% ipython --no-banner

In [1]: import numpy as np

In [2]: np.set_printoptions(precision=3, suppress=True, linewidth=120)

In [3]: J = np.load("case19.npy")

In [4]: print(J)
[[ 1 -1  1 -1]
 [ 1  0  0  0]
 [ 1  1  1  1]
 [ 1  2  4  8]]

In [5]: print(np.linalg.norm(J, axis=0))
[2.    2.449 4.243 8.124]

In [6]: print(np.linalg.norm(J, axis=1))
[2.   1.   2.   9.22]

In [7]: print(np.round(np.linalg.norm(J, 2), 3))
9.38

In [8]: rng = np.random.default_rng(28201)

In [9]: labels = rng.permutation(4)

In [10]: print(labels)
[1 2 3 0]

In [11]: M2 = J[labels][:, labels]

In [12]: print(np.allclose(M2, J))
False

In [13]: print(np.sort(np.abs(np.linalg.eigvals(M2))))
[0.849 0.849 2.    8.327]

In [14]: m1 = np.array([[120, 111, 115, 101, 78, 166],
    ...:     [111, 260, 198, 192, 159, 267],
    ...:     [115, 198, 201, 162, 143, 221],
    ...:     [101, 192, 162, 203, 179, 199],
    ...:     [78, 159, 143, 179, 187, 162],
    ...:     [166, 267, 221, 199, 162, 315]])

In [15]: # symmetric, so the eigenvalues are real

In [16]: print(np.argsort(-np.linalg.norm(m1, axis=0).round(6), kind="stable")[:3])
[5 1 2]

In [17]: print(np.linalg.matrix_rank(m1, rtol=0.1))
2

In [18]: print((m1 + m1.T) / 2)
[[120. 111. 115. 101.  78. 166.]
 [111. 260. 198. 192. 159. 267.]
 [115. 198. 201. 162. 143. 221.]
 [101. 192. 162. 203. 179. 199.]
 [ 78. 159. 143. 179. 187. 162.]
 [166. 267. 221. 199. 162. 315.]]

In [19]: vals, V = np.linalg.eigh(m1)

In [20]: x = np.array([3, 2, 5, 3, 3, 3])

In [21]: print((np.sign(V[:, -1].round(6)) == np.sign(V[0, -1].round(6))).astype(int))
[1 1 1 1 1 1]

In [22]: F = np.load("test0.npy")

In [23]: print(F)
[[ 8 -9  3  4]
 [ 8 -9  3  4]
 [ 0  0  0  0]]

In [24]: print(np.abs(np.diag(np.linalg.qr(F)[1])) > 1e-9)
[ True False False]

In [25]: Uu, sv, VT = np.linalg.svd(F)

In [26]: print(sv.round(3) + 0)
[18.439  0.     0.   ]

In [27]: print(np.argmax(sv[:-1] / (sv[1:] + 1e-6)) + 1)
1

In [28]: M2 = Uu[:, :1] @ np.diag(sv[:1]) @ VT[:1]

In [29]: print(np.linalg.matrix_rank(F, rtol=0.05))
1

In [30]: print(np.linalg.matrix_rank(M2))
1

In [31]: print(round(float(np.linalg.norm(F - M2, 2)), 3), np.round(sv[1], 3))
0.0 0.0

In [32]: print(np.linalg.norm(F, axis=1))
[13.038 13.038  0.   ]

In [33]: print(np.round(np.linalg.norm(F) ** 2 / np.linalg.norm(F, 2) ** 2, 3))
1.0

In [34]: print(round(np.linalg.norm(F, 2), 3))
18.439

In [35]: print(np.round(np.linalg.norm(F[0], 1), 3), round(float(np.linalg.norm(F[0], np.inf)), 3))
24.0 9.0

In [36]: print(np.linalg.norm(F, axis=1).argmax())
0
